$ python -q
>>> import numpy as np
>>> import numpy.linalg as la
>>> np.set_printoptions(precision=4, suppress=True, linewidth=140, floatmode="fixed")
>>> m1 = np.array([[4, -9, 3, 2, -8, -9],
...     [7, -4, 2, -6, -8, -8],
...     [-7, -3, -1, -7, 4, 0]])
>>> m1
array([[ 4, -9,  3,  2, -8, -9],
       [ 7, -4,  2, -6, -8, -8],
       [-7, -3, -1, -7,  4,  0]])
>>> out = m1[0, 0] * m1[1:] - np.outer(m1[1:, 0], m1[0])
>>> out
array([[  0,  47, -13, -38,  24,  31],
       [  0, -75,  17, -14, -40, -63]])
>>> np.flatnonzero(~out.round(6).any(axis=1))
array([], dtype=int64)
>>> m1[:, 0] / m1[0, 0]
array([ 1.0000,  1.7500, -1.7500])
>>> mat = np.load("out0.npy")
>>> mat
array([[ 2.0000, -1.0000,  1.0000,  2.0000,  2.0000, -2.0000,  2.0000,  0.0000],
       [ 1.0000,  0.0000,  1.0000,  2.0000, -1.0000,  2.0000,  1.0000, -3.0000],
       [ 1.0000, -2.0000, -1.0000,  0.0000,  1.0000, -1.0000,  1.0000,  2.0000],
       [ 0.0000, -1.0000,  1.0000,  0.0000, -2.0000,  1.0000,  3.0000, -1.0000],
       [ 0.0000, -2.0000,  0.0000,  2.0000,  1.0000,  2.0000, -1.0000, -2.0000],
       [-2.0000,  2.0000, -2.0000,  1.0000,  1.0000,  1.0000,  1.0000,  0.0000],
       [ 0.0000,  0.0000,  0.0000,  0.0000,  0.0000,  0.0000,  0.0000,  0.0000],
       [ 0.0000,  0.0000,  0.0000,  0.0000,  0.0000,  0.0000,  2.0000,  3.0000]])
>>> U, s, VT = la.svd(mat)
>>> np.argmax(s[:-1] / (s[1:] + 1e-6)) + 1
np.int64(7)
>>> out = U[:, :7] @ np.diag(s[:7]) @ VT[:7]
>>> round(la.norm(mat - out) / la.norm(mat), 4)
np.float64(0.0)
>>> np.trace(mat)
np.float64(6.0)
>>> round(np.abs(la.eigvals(mat)).max(), 4)
np.float64(3.5709)
>>> la.matrix_power(mat, 3)
array([[ 14.0000, -34.0000,  -2.0000, -11.0000,  27.0000, -45.0000,  13.0000,  43.0000],
       [ -1.0000,   1.0000,   6.0000,  -1.0000, -10.0000,   7.0000, -12.0000, -30.0000],
       [  9.0000, -18.0000,   3.0000,  -2.0000,   8.0000,  -9.0000,   7.0000,  32.0000],
       [  8.0000,   1.0000,  13.0000,   0.0000,  -7.0000,   7.0000, -14.0000,   1.0000],
       [-20.0000,  16.0000,  -6.0000,  -8.0000, -13.0000,  20.0000, -23.0000, -22.0000],
       [-34.0000,  45.0000, -27.0000,  -4.0000, -16.0000,  22.0000,  -1.0000, -39.0000],
       [  0.0000,   0.0000,   0.0000,   0.0000,   0.0000,   0.0000,   0.0000,   0.0000],
       [  0.0000,   0.0000,   0.0000,   0.0000,   0.0000,   0.0000,  18.0000,  27.0000]])
>>> (mat + mat.T) / 2
array([[ 2.0000,  0.0000,  1.0000,  1.0000,  1.0000, -2.0000,  1.0000,  0.0000],
       [ 0.0000,  0.0000, -0.5000,  0.5000, -1.5000,  2.0000,  0.5000, -1.5000],
       [ 1.0000, -0.5000, -1.0000,  0.5000,  0.5000, -1.5000,  0.5000,  1.0000],
       [ 1.0000,  0.5000,  0.5000,  0.0000,  0.0000,  1.0000,  1.5000, -0.5000],
       [ 1.0000, -1.5000,  0.5000,  0.0000,  1.0000,  1.5000, -0.5000, -1.0000],
       [-2.0000,  2.0000, -1.5000,  1.0000,  1.5000,  1.0000,  0.5000,  0.0000],
       [ 1.0000,  0.5000,  0.5000,  1.5000, -0.5000,  0.5000,  0.0000,  1.0000],
       [ 0.0000, -1.5000,  1.0000, -0.5000, -1.0000,  0.0000,  1.0000,  3.0000]])
>>> rng = np.random.default_rng(95)
>>> labels = rng.permutation(8)
>>> labels
array([0, 3, 5, 2, 1, 6, 4, 7])
>>> out = mat[labels][:, labels]
>>> np.diag(out)
array([ 2.0000,  0.0000,  1.0000, -1.0000,  0.0000,  0.0000,  1.0000,  3.0000])
>>> np.trace(out)
np.float64(6.0)
>>> x0 = np.array([-9, -3, -9, -3, -4, 6, -9, 2])
>>> h = np.maximum(mat @ x0, 0)
>>> np.tanh(mat @ x0)
array([-1.0000, -1.0000, -1.0000, -1.0000,  1.0000,  1.0000,  0.0000, -1.0000])
>>> arr = np.load("sample8.npy")
>>> arr
array([[-2,  1,  1,  5, -3, -3],
       [ 2, -1,  3, -5, -5,  2],
       [ 0,  0,  0,  0,  0,  0],
       [ 0, -3, -3,  1,  0, -3],
       [-3, -6,  5,  6, -8, -2],
       [ 0,  0,  0,  0,  0,  0],
       [ 0,  0,  0,  0,  0,  0],
       [-2,  5, -4,  0,  4,  4],
       [ 0,  0,  0,  0,  0,  0],
       [-4,  3, -6,  6,  1, -2],
       [ 0,  0,  0,  0,  0,  0],
       [-2,  1,  1,  5, -3, -3],
       [ 0, -3,  1,  1, -8, -4],
       [-4, -7, -1,  5,  1, -6],
       [ 0,  0,  0,  0,  0,  0],
       [-5, -1, -3,  6,  4,  3],
       [ 0,  0,  0,  0,  0,  0],
       [-3, -3,  8,  5, -8,  1],
       [-4, -3, -2,  0,  0,  0],
       [ 0,  0,  0,  0,  0,  0],
       [-3, -3,  4,  5,  0,  2],
       [-2,  5, -4,  0,  4,  4],
       [-2,  5, -4,  0,  4,  4],
       [-1, -7,  4,  1, -5,  1]])
>>> D = la.norm(arr[:, None] - arr[None], axis=-1)
>>> np.flatnonzero(D[6] < D.mean() / 2)
array([ 2,  5,  6,  8, 10, 14, 16, 19])
>>> D.mean(axis=1).argmax()
np.int64(17)
>>> (D + 1e9 * np.eye(24)).round(6).argmin(axis=1)
array([11,  2,  5, 18, 17,  2,  2, 21,  2, 15,  2,  0, 23,  3,  2,  9,  2,  4,  3,  2,  0,  7,  7,  4])
>>> np.unravel_index(D.round(6).argmax(), D.shape)
(np.int64(4), np.int64(7))
>>> labels = arr[:, 3] > np.median(arr[:, 3])
>>> r0 = arr[labels].mean(axis=0) - arr[~labels].mean(axis=0)
>>> r0
array([-1.8392, -3.3916,  1.8462,  4.5664, -3.1748, -2.5315])
>>> np.argsort(-np.abs(r0).round(6), kind="stable")
array([3, 1, 4, 5, 2, 0])
>>> X = np.load("case0.npy")
>>> X
array([[-0.1499, -0.1059, -0.0678, -0.1650,  0.6369, -0.3734,  0.1243,  0.6116],
       [ 0.3748, -0.0103, -0.1301,  0.5619,  0.0785,  0.0808, -0.6392,  0.3248],
       [-0.3373,  0.1927, -0.8161,  0.1118,  0.2408,  0.2664,  0.0239, -0.2025],
       [-0.1499, -0.2526,  0.3734, -0.1021,  0.5995,  0.3626, -0.3342, -0.4016],
       [-0.2623, -0.7263,  0.0021,  0.4755, -0.1323,  0.1767,  0.3400,  0.1150],
       [-0.2623,  0.2639,  0.1974,  0.5659,  0.1539, -0.5814,  0.0562, -0.3706],
       [-0.0375, -0.5124, -0.3146, -0.2889, -0.1743, -0.5235, -0.4245, -0.2625],
       [ 0.7495, -0.1673, -0.1870,  0.0660,  0.3152, -0.0905,  0.4058, -0.3141]])
>>> Q, R = la.qr(X)
>>> Q.shape, R.shape
((8, 8), (8, 8))
>>> np.round(Q.T @ Q, 4) + 0
array([[1.0000, 0.0000, 0.0000, 0.0000, 0.0000, 0.0000, 0.0000, 0.0000],
       [0.0000, 1.0000, 0.0000, 0.0000, 0.0000, 0.0000, 0.0000, 0.0000],
       [0.0000, 0.0000, 1.0000, 0.0000, 0.0000, 0.0000, 0.0000, 0.0000],
       [0.0000, 0.0000, 0.0000, 1.0000, 0.0000, 0.0000, 0.0000, 0.0000],
       [0.0000, 0.0000, 0.0000, 0.0000, 1.0000, 0.0000, 0.0000, 0.0000],
       [0.0000, 0.0000, 0.0000, 0.0000, 0.0000, 1.0000, 0.0000, 0.0000],
       [0.0000, 0.0000, 0.0000, 0.0000, 0.0000, 0.0000, 1.0000, 0.0000],
       [0.0000, 0.0000, 0.0000, 0.0000, 0.0000, 0.0000, 0.0000, 1.0000]])
>>> np.abs(np.diag(R))
array([1.0000, 1.0000, 1.0000, 1.0000, 1.0000, 1.0000, 1.0000, 1.0000])
>>> K = np.loadtxt("a.csv", delimiter=",")
>>> K
array([[0.0000, 0.0000, 1.0000],
       [1.0000, 0.0000, 0.0000],
       [0.0000, 1.0000, 0.0000]])
>>> round(la.norm(K, 2), 4)
np.float64(1.0)
>>> round(float(la.norm(K, 1)), 4), round(la.norm(K, np.inf), 4)
(1.0, np.float64(1.0))
>>> np.round(la.norm(K) ** 2 / la.norm(K, 2) ** 2, 4)
np.float64(3.0)
>>> Q, evecs = la.qr(K[:, :1])[0], la.qr(K[:, 1:])[0]
>>> s = la.svd(Q.T @ evecs, compute_uv=False)
>>> s
array([0.0000])
>>> (s > 0.9).sum()
np.int64(0)
>>> data = np.load("run1.npy")
>>> data
array([[ 0, -1,  2,  0, -1],
       [ 0,  0, -1,  0,  0],
       [ 0,  0,  0, -1,  0],
       [ 0,  0,  0,  0,  0],
       [ 0,  0,  0,  0,  0]])
>>> U, s, VT = la.svd(data)
>>> evecs = VT[:(s > 1e-8).sum()]
>>> x0 = data[2] + -2 * data[1] + rng.integers(2) * np.eye(5)[2]
>>> x0
array([ 0.0000,  0.0000,  2.0000, -1.0000,  0.0000])
>>> la.matrix_rank(np.vstack([data, x0]))
np.int64(3)
>>> np.diag(evecs.T @ evecs)
array([0.0000, 0.5000, 1.0000, 1.0000, 0.5000])
>>> A = np.array([[9, 6, -1, -9, 0, -7, -7],
...     [-5, -4, 3, -9, -3, -9, 9],
...     [7, -8, 1, -1, -3, 8, 9],
...     [-2, 7, 7, 2, -7, 5, 6]])
>>> A[2] = A[1]
>>> A
array([[ 9,  6, -1, -9,  0, -7, -7],
       [-5, -4,  3, -9, -3, -9,  9],
       [-5, -4,  3, -9, -3, -9,  9],
       [-2,  7,  7,  2, -7,  5,  6]])
>>> blk = np.stack([A, 5 * A, A[::-1]])
>>> la.matrix_rank(blk)
array([3, 3, 3])
>>> (blk @ A.T).shape
(3, 4, 4)
>>> P = np.triu(np.array([[2, 3, 3], [2, 3, 0], [2, -2, -2]]), 1) + np.eye(3)
>>> out = P @ K @ la.inv(P)
>>> np.trace(out), np.trace(K)
(np.float64(0.0), np.float64(0.0))
>>> out
array([[ 3.0000, -6.0000, -8.0000],
       [ 1.0000, -3.0000, -3.0000],
       [ 0.0000,  1.0000,  0.0000]])
>>> P @ K - K @ P
array([[ 3.0000,  3.0000,  0.0000],
       [ 0.0000, -3.0000, -3.0000],
       [ 0.0000,  0.0000,  0.0000]])
>>> round(np.log10(la.cond(out)))
2
>>> np.abs(la.svd(out)[2][-1])
array([0.9225, 0.0526, 0.3823])
>>> la.matrix_rank(out, rtol=0.1)
np.int64(1)
>>> M = np.loadtxt("data.csv", delimiter=",")
>>> M
array([[-0.7846,  3.2154, -0.2154],
       [-3.2660,  0.7340,  2.2660],
       [-2.0282,  1.9718,  1.0282],
       [-1.3202,  2.6798,  0.3202],
       [-2.1890,  1.8110,  1.1890],
       [-1.3293,  2.6707,  0.3293],
       [-2.0679,  1.9321,  1.0679],
       [ 0.8435,  4.8435, -1.8435],
       [-0.1131,  3.8869, -0.8869],
       [-3.1109,  0.8891,  2.1109],
       [-1.5129,  2.4871,  0.5129],
       [-2.2123,  1.7877,  1.2123],
       [-1.4246,  2.5754,  0.4246],
       [-2.8599,  1.1401,  1.8599],
       [-2.0940,  1.9060,  1.0940],
       [-0.9477,  3.0523, -0.0523],
       [-3.0107,  0.9893,  2.0107],
       [-2.2057,  1.7943,  1.2057],
       [-3.3279,  0.6721,  2.3279],
       [-0.7804,  3.2196, -0.2196],
       [-1.0552,  2.9448,  0.0552],
       [-3.4181,  0.5819,  2.4181],
       [-0.3097,  3.6903, -0.6903],
       [-3.4180,  0.5820,  2.4180],
       [-1.6108,  2.3892,  0.6108],
       [-2.2821,  1.7179,  1.2821],
       [-1.8134,  2.1866,  0.8134],
       [-3.4276,  0.5724,  2.4276],
       [-3.5936,  0.4064,  2.5936],
       [-3.6679,  0.3321,  2.6679],
       [-1.1635,  2.8365,  0.1635],
       [-0.9195,  3.0805, -0.0805],
       [-0.9803,  3.0197, -0.0197],
       [-1.2316,  2.7684,  0.2316],
       [-1.9986,  2.0014,  0.9986],
       [-2.1935,  1.8065,  1.1935],
       [-1.6439,  2.3561,  0.6439]])
>>> la.cond(M) > 100
np.True_
>>> [round(float(x), 4) for x in la.svd(M, compute_uv=False)[:3]]
[18.19, 11.1053, 0.0]
>>> np.argsort(-la.norm(M, axis=0).round(6), kind="stable")[:3]
array([1, 0, 2])
